>>> import numpy as np
>>> np.set_printoptions(precision=2, suppress=True, linewidth=140, legacy="1.25")
>>> def tidy(a):
...     return np.round(a, 2) + 0
... 
>>> data, _ = np.linalg.qr(np.array([[-0.4, 1.2, 0.7, -0.2],
...     [-0.1, 0.6, 1.0, -0.1],
...     [0.0, 1.4, 0.6, 0.0],
...     [-0.9, 1.0, 0.6, -0.1]]))
>>> tidy(data)
array([[-0.4 , -0.38, -0.04, -0.83],
       [-0.1 , -0.28,  0.95,  0.13],
       [ 0.  , -0.86, -0.31,  0.41],
       [-0.91,  0.2 , -0.09,  0.36]])
>>> rng = np.random.default_rng(73402)
>>> z = rng.permutation(4)
>>> z
array([0, 3, 1, 2])
>>> other = data[z][:, z]
>>> tidy(other)
array([[-0.4 , -0.83, -0.38, -0.04],
       [-0.91,  0.36,  0.2 , -0.09],
       [-0.1 ,  0.13, -0.28,  0.95],
       [ 0.  ,  0.41, -0.86, -0.31]])
>>> tidy(np.trace(other))
-0.63
>>> np.allclose(other, data)
False
>>> W1 = np.array([[0, 3, 3, 1, 1, 2],
...     [3, 2, 0, 0, 2, 2],
...     [2, 1, 1, 1, 0, 3],
...     [0, 3, 3, 2, 1, 3]])
>>> c = np.array([0, 1, -1, 1, 3, 3])
>>> act = np.maximum(data @ W1 + c, 0)
>>> (act > 0).mean(axis=0)
array([0.5 , 0.5 , 0.25, 0.75, 1.  , 0.75])
>>> np.linalg.matrix_rank(act)
4
>>> cent = np.array([[0, 2], [5, 0], [0, 0], [0, 3], [1, 2], [2, 2]])
>>> W1 @ cent
array([[20,  9],
       [16, 14],
       [11, 13],
       [22, 14]])
>>> tidy(act @ cent)
array([[ 1.01,  2.02],
       [20.71, 24.26],
       [ 5.76, 11.02],
       [ 7.62, 13.46]])
>>> K = np.load("m.npy")
>>> K
array([[ 0,  1,  2,  0],
       [ 0,  2,  2,  1],
       [ 0, 11, 12,  5]])
>>> hat = np.triu(np.array([[1, 1, -1, 2], [-1, -2, 2, 1], [1, -2, 1, -1], [2, -1, 2, -2]]), 1) + np.eye(4)
>>> other = hat @ data @ np.linalg.inv(hat)
>>> tidy(np.poly(other))
array([ 1.  ,  0.63,  0.  , -0.63, -1.  ])
>>> tidy(np.linalg.det(other))
-1.0
>>> x = np.array([2, 1, -3, -2])
>>> a = np.maximum(K @ x, 0)
>>> a
array([0, 0, 0])
>>> np.maximum(K @ x, 0) - np.maximum(-K @ x, 0)
array([ -5,  -6, -35])
>>> np.maximum(K @ (3 * x), 0)
array([0, 0, 0])
>>> K.T @ a
array([0, 0, 0, 0])
>>> np.flatnonzero(a > 1e-9)
array([], dtype=int64)
>>> E = np.load("test6.npy")
>>> E
array([[ 6,  0,  0,  0],
       [ 0,  7,  0,  0],
       [ 0,  0, -7,  0],
       [ 0,  0,  0,  1]])
>>> u, g = K[0], K[1]
>>> u @ g
6
>>> u @ u
5
>>> p = (u @ g) / (u @ u) * u
>>> np.outer(u, g)
array([[0, 0, 0, 0],
       [0, 2, 2, 1],
       [0, 4, 4, 2],
       [0, 0, 0, 0]])
>>> tidy(np.linalg.eigvalsh(E).min())
-7.0
>>> try:
...     np.linalg.cholesky(E)
... except np.linalg.LinAlgError as e:
...     print(e)
... 
Matrix is not positive definite
>>> np.all(np.linalg.eigvalsh(E) > 0)
False
>>> x = np.array([2, 0, 1, 2])
>>> target = E @ x
>>> target
array([12,  0, -7,  2])
>>> tidy(np.linalg.solve(E.T, E[2]))
array([0., 0., 1., 0.])
>>> tidy(np.linalg.solve(E, E[:, 0]))
array([1., 0., 0., 0.])
>>> tidy(np.linalg.solve(E, target))
array([2., 0., 1., 2.])
>>> m1 = 4 * np.eye(5) + np.ones((5, 5))
>>> m1
array([[5., 1., 1., 1., 1.],
       [1., 5., 1., 1., 1.],
       [1., 1., 5., 1., 1.],
       [1., 1., 1., 5., 1.],
       [1., 1., 1., 1., 5.]])
>>> ev, vecs = np.linalg.eigh(m1)
>>> tidy(np.abs(vecs[:, -1]))
array([0.45, 0.45, 0.45, 0.45, 0.45])
>>> tidy(vecs.T @ vecs)
array([[1., 0., 0., 0., 0.],
       [0., 1., 0., 0., 0.],
       [0., 0., 1., 0., 0.],
       [0., 0., 0., 1., 0.],
       [0., 0., 0., 0., 1.]])
>>> tidy(np.linalg.eigvalsh(m1 @ m1))
array([16., 16., 16., 16., 81.])
>>> tidy(np.linalg.svd(m1, compute_uv=False))
array([9., 4., 4., 4., 4.])
>>> tidy(ev)
array([4., 4., 4., 4., 9.])
>>> (ev > 1e-8).sum(), (ev < -1e-8).sum()
(5, 0)
>>> np.unique(ev.round(6) + 0, return_counts=True)[1]
array([4, 1])
>>> hat = np.triu(np.array([[5, 5, 0, 4, 0],
...     [2, -2, 1, 5, 5],
...     [-4, -2, 1, 2, 4],
...     [-1, -2, -5, -1, 5],
...     [3, -5, 1, -3, -5]]), 1) + np.eye(5)
>>> other = hat @ m1 @ np.linalg.inv(hat)
>>> hat @ m1 - m1 @ hat
array([[  9.,   4.,   8.,  -2.,  -5.],
       [ 11.,   6.,  10.,   0.,  -3.],
       [  6.,   1.,   5.,  -5.,  -8.],
       [  5.,   0.,   4.,  -6.,  -9.],
       [  0.,  -5.,  -1., -11., -14.]])
>>> np.linalg.matrix_rank(other)
5
>>> other
array([[  14.,  -40.,   50.,   70., -340.],
       [  12.,  -44.,   60.,   84., -408.],
       [   7.,  -28.,   39.,   49., -238.],
       [   6.,  -24.,   30.,   46., -204.],
       [   1.,   -4.,    5.,    7.,  -30.]])
>>> tidy(np.poly(other))
array([    1.,   -25.,   240., -1120.,  2560., -2304.])
>>> np.trace(other), np.trace(m1)
(25.0, 25.0)
>>> tidy(np.linalg.det(other))
2304.0
>>> ev, vecs = np.linalg.eig(m1)
>>> tidy(ev)
array([4., 9., 4., 4., 4.])
>>> tidy(np.prod(ev))
2304.0
>>> other = np.linalg.inv(m1)
>>> (np.abs(other) > 1e-9).astype(int)
array([[1, 1, 1, 1, 1],
       [1, 1, 1, 1, 1],
       [1, 1, 1, 1, 1],
       [1, 1, 1, 1, 1],
       [1, 1, 1, 1, 1]])
>>> tidy(np.linalg.inv(other))
array([[5., 1., 1., 1., 1.],
       [1., 5., 1., 1., 1.],
       [1., 1., 5., 1., 1.],
       [1., 1., 1., 5., 1.],
       [1., 1., 1., 1., 5.]])
>>> np.allclose(other, m1.T)
False
>>> tidy(np.linalg.cond(m1))
2.25
>>> z = rng.permutation(5)
>>> z
array([0, 1, 3, 4, 2])
>>> other = m1[z][:, z]
>>> other
array([[5., 1., 1., 1., 1.],
       [1., 5., 1., 1., 1.],
       [1., 1., 5., 1., 1.],
       [1., 1., 1., 5., 1.],
       [1., 1., 1., 1., 5.]])
>>> tidy(np.sort(np.abs(np.linalg.eigvals(other))))
array([4., 4., 4., 4., 9.])
>>> np.diag(other)
array([5., 5., 5., 5., 5.])
>>> np.allclose(other, m1)
True
>>> np.trace(other)
25.0
>>> J = np.triu(rng.random((4, 4)) < 0.6, 1).astype(int)
>>> J = J + J.T
>>> J
array([[0, 1, 1, 1],
       [1, 0, 0, 0],
       [1, 0, 0, 0],
       [1, 0, 0, 0]])
>>> (J - J.T) / 2
array([[0., 0., 0., 0.],
       [0., 0., 0., 0.],
       [0., 0., 0., 0.],
       [0., 0., 0., 0.]])
>>> (J + J.T) / 2
array([[0., 1., 1., 1.],
       [1., 0., 0., 0.],
       [1., 0., 0., 0.],
       [1., 0., 0., 0.]])
>>> np.allclose(J, J.T)
True
>>> np.allclose(J @ J.T, J.T @ J)
True
>>> left, s, Vh = np.linalg.svd(J)
>>> np.argmax(s[:-1] / (s[1:] + 1e-6)) + 1
2
>>> other = left[:, :2] @ np.diag(s[:2]) @ Vh[:2]
>>> tidy(np.linalg.norm(J - other) / np.linalg.norm(J))
0.0
>>> tidy(np.linalg.norm(J - other, 2)), tidy(s[2])
(0.0, 0.0)
>>> np.linalg.matrix_rank(J, rtol=0.05)
2
>>> tidy(other)
array([[0., 1., 1., 1.],
       [1., 0., 0., 0.],
       [1., 0., 0., 0.],
       [1., 0., 0., 0.]])
>>> def softmax(z):
...     e = np.exp(z - z.max(axis=-1, keepdims=True))
...     return e / e.sum(axis=-1, keepdims=True)
... 
>>> softmax(J).sum(axis=1)
array([1., 1., 1., 1.])
>>> tidy(softmax(J[3]))
array([0.48, 0.17, 0.17, 0.17])
>>> tidy(softmax(J[3] + 5))
array([0.48, 0.17, 0.17, 0.17])
>>> att = J @ J.T / np.sqrt(4)
>>> tidy(softmax(att))
array([[0.6 , 0.13, 0.13, 0.13],
       [0.17, 0.28, 0.28, 0.28],
       [0.17, 0.28, 0.28, 0.28],
       [0.17, 0.28, 0.28, 0.28]])
>>> tidy(softmax(att + np.triu(np.full(att.shape, -np.inf), 1)))
array([[1.  , 0.  , 0.  , 0.  ],
       [0.38, 0.62, 0.  , 0.  ],
       [0.23, 0.38, 0.38, 0.  ],
       [0.17, 0.28, 0.28, 0.28]])
>>> tidy(J @ np.linalg.pinv(J) @ J)
array([[0., 1., 1., 1.],
       [1., 0., 0., 0.],
       [1., 0., 0., 0.],
       [1., 0., 0., 0.]])
>>> np.linalg.lstsq(J[:-1].T, J[-1])[2]
2
>>> left, s = np.linalg.svd(J)
Traceback (most recent call last):
  File "<python-input-106>", line 1, in <module>
    left, s = np.linalg.svd(J)
    ^^^^^^^
ValueError: too many values to unpack (expected 2)
>>> left, s, Vh = np.linalg.svd(J, full_matrices=False)
>>> tidy(Vh @ Vh.T)
array([[1., 0., 0., 0.],
       [0., 1., 0., 0.],
       [0., 0., 1., 0.],
       [0., 0., 0., 1.]])
>>> tidy(left.T @ left)
array([[1., 0., 0., 0.],
       [0., 1., 0., 0.],
       [0., 0., 1., 0.],
       [0., 0., 0., 1.]])
>>> left.shape, s.shape, Vh.shape
((4, 4), (4,), (4, 4))
>>> np.allclose(left * s @ Vh, J)
True
>>> A = np.array([[-8.0, 3.0, 0.0, 0.0],
...     [3.0, 3.0, 3.0, 0.0],
...     [0.0, 3.0, 4.0, 3.0],
...     [0.0, 0.0, 3.0, -6.0]])
>>> A
array([[-8.,  3.,  0.,  0.],
       [ 3.,  3.,  3.,  0.],
       [ 0.,  3.,  4.,  3.],
       [ 0.,  0.,  3., -6.]])
>>> other = A[0, 0] * A[1:] - np.outer(A[1:, 0], A[0])
>>> other
array([[  0., -33., -24.,  -0.],
       [  0., -24., -32., -24.],
       [  0.,  -0., -24.,  48.]])
>>> np.flatnonzero(~other.round(6).any(axis=1))
array([], dtype=int64)
>>> ev, vecs = np.linalg.eigh(A)
>>> x = np.array([-2, -1, 2, 1])
>>> tidy(vecs * np.abs(ev) @ vecs.T)
array([[ 8.38, -1.38,  0.92,  0.14],
       [-1.38,  4.26,  2.44,  1.01],
       [ 0.92,  2.44,  5.16, -0.73],
       [ 0.14,  1.01, -0.73,  6.59]])
>>> tidy(vecs * np.maximum(ev, 0) @ vecs.T)
array([[0.19, 0.81, 0.46, 0.07],
       [0.81, 3.63, 2.72, 0.51],
       [0.46, 2.72, 4.58, 1.13],
       [0.07, 0.51, 1.13, 0.29]])
>>> tidy(np.linalg.eigvalsh(A[1:, 1:]))
array([-6.9 ,  0.94,  6.96])
>>> np.abs(A).sum(axis=1).max(), tidy(np.abs(ev).max())
(11.0, 8.83)
>>> ev, vecs = np.linalg.eigh(A)
>>> tidy(vecs @ np.diag(ev) @ vecs.T)
array([[-8.,  3.,  0.,  0.],
       [ 3.,  3.,  3.,  0.],
       [ 0.,  3.,  4.,  3.],
       [ 0.,  0.,  3., -6.]])
>>> (ev > 1e-8).sum(), (ev < -1e-8).sum()
(2, 2)
>>> left, s, Vh = np.linalg.svd(data, full_matrices=False)
>>> tidy(s / s[0])
array([1., 1., 1., 1.])
>>> tidy(np.sqrt((s ** 2).sum())), tidy(np.linalg.norm(data))
(2.0, 2.0)
>>> (s > 1e-8).sum()
4
>>> left.shape, s.shape, Vh.shape
((4, 4), (4,), (4, 4))
>>> tidy(left.T @ left)
array([[1., 0., 0., 0.],
       [0., 1., 0., 0.],
       [0., 0., 1., 0.],
       [0., 0., 0., 1.]])
>>> M = np.load("dump.npy")
>>> M
array([[ 0,  1,  2],
       [-1,  0,  5],
       [-2, -5,  0]])
>>> other = M / np.sqrt((M ** 2).mean(axis=1, keepdims=True))
>>> tidy(other[0])
array([0.  , 0.77, 1.55])
>>> np.linalg.matrix_rank(M - M.mean(axis=1, keepdims=True))
2
>>> tidy(np.linalg.norm(other, axis=1))
array([1.73, 1.73, 1.73])
>>> np.linalg.matrix_rank(other) == np.linalg.matrix_rank(M)
True
>>> rank = np.linalg.matrix_rank(M)
>>> rank
2
>>> N = np.linalg.svd(M)[2][rank:].T
>>> tidy(N @ N.T)
array([[ 0.83, -0.33,  0.17],
       [-0.33,  0.13, -0.07],
       [ 0.17, -0.07,  0.03]])
>>> np.allclose(M @ N, 0)
True
>>> [int(np.linalg.matrix_rank(M[:, :j + 1])) for j in range(3)]
[1, 2, 2]
>>> tidy(N[:, 0] / N[np.abs(N[:, 0]).round(6).argmax(), 0])
array([ 1. , -0.4,  0.2])
>>> x = np.array([2, 1, 7])
>>> tidy(np.linalg.det(M))
0.0
>>> x @ M @ x
0
>>> O = np.linalg.solve(np.eye(3) - M, np.eye(3) + M)
>>> tidy(O @ O.T)
array([[1., 0., 0.],
       [0., 1., 0.],
       [0., 0., 1.]])
>>> tidy(np.linalg.det(O))
1.0
>>> left, s, Vh = np.linalg.svd(M)
>>> vecs = Vh[:(s > 1e-8).sum()]
>>> x = M[0] + 2 * M[1] + rng.integers(2) * np.eye(3)[0]
>>> x
array([-1.,  1., 12.])
>>> tidy(np.linalg.norm(x - vecs.T @ vecs @ x))
0.91
>>> np.linalg.matrix_rank(np.vstack([M, x]))
3
>>> tidy(np.diag(vecs.T @ vecs))
array([0.17, 0.87, 0.97])
>>> np.allclose(vecs.T @ vecs @ x, x)
False
>>> u = np.array([5, 3, -3, 0]) + 0.5
>>> X = np.eye(4) - 2 * np.outer(u, u) / (u @ u)
>>> tidy(X)
array([[-0.23, -0.79,  0.56, -0.11],
       [-0.79,  0.5 ,  0.36, -0.07],
       [ 0.56,  0.36,  0.74,  0.05],
       [-0.11, -0.07,  0.05,  0.99]])
>>> ev, vecs = np.linalg.eigh(X)
>>> x = np.array([4, 4, 3, 2])
>>> tidy(x @ X @ x)
9.48
>>> tidy(vecs * np.maximum(ev, 0) @ vecs.T)
array([[ 0.38, -0.39,  0.28, -0.06],
       [-0.39,  0.75,  0.18, -0.04],
       [ 0.28,  0.18,  0.87,  0.03],
       [-0.06, -0.04,  0.03,  0.99]])
>>> tidy(vecs * np.abs(ev) @ vecs.T)
array([[1., 0., 0., 0.],
       [0., 1., 0., 0.],
       [0., 0., 1., 0.],
       [0., 0., 0., 1.]])
